$ python3 -q
>>> import numpy as np
>>> np.set_printoptions(precision=2, suppress=True, linewidth=160, sign=" ")
>>> def rnd(a):
...     return np.round(a, 2) + 0
... 
>>> feats = np.load("data.npy")
>>> feats
array([[ -2, -18,   2,  12,   4,  24,  -6],
       [  2, -21,  -2,  27,  -4,  41, -20],
       [ -7, -21,   7,   0,  14,  14,   7],
       [  1,  -6,  -1,   9,  -2,  13,  -7],
       [  4,  -9,  -4,  21,  -8,  27, -18]])
>>> np.allclose(feats[:-1].T @ np.linalg.lstsq(feats[:-1].T, feats[-1])[0], feats[-1])
True
>>> np.unique(feats.round(6), axis=0).shape
(5, 7)
>>> rnd(np.trace(np.linalg.pinv(feats) @ feats))
np.float64(2.0)
>>> np.abs(np.diag(np.linalg.qr(feats)[1])) > 1e-9
array([ True,  True, False, False, False])
>>> A2 = feats / np.sqrt((feats ** 2).mean(axis=1, keepdims=True))
>>> np.linalg.matrix_rank(A2) == np.linalg.matrix_rank(feats)
np.True_
>>> rnd(np.linalg.norm(A2, axis=1))
array([ 2.65,  2.65,  2.65,  2.65,  2.65])
>>> left, sig, Vh = np.linalg.svd(feats)
>>> rnd(sig)
array([ 79.82,  31.63,   0.  ,   0.  ,   0.  ])
>>> A2 = left[:, :2] @ np.diag(sig[:2]) @ Vh[:2]
>>> rnd(np.linalg.norm(feats - A2, 2)), rnd(sig[2])
(np.float64(0.0), np.float64(0.0))
>>> rnd(np.linalg.norm(feats - A2) / np.linalg.norm(feats))
np.float64(0.0)
>>> np.linalg.matrix_rank(A2)
np.int64(2)
>>> t3 = np.stack([feats, 2 * feats, feats[::-1]])
>>> (t3 @ feats.T).shape
(3, 5, 5)
>>> np.linalg.matrix_rank(t3)
array([ 2,  2,  2])
>>> np.einsum("bij,cij->bc", t3, t3)
array([[  7371,  14742,   5332],
       [ 14742,  29484,  10664],
       [  5332,  10664,   7371]])
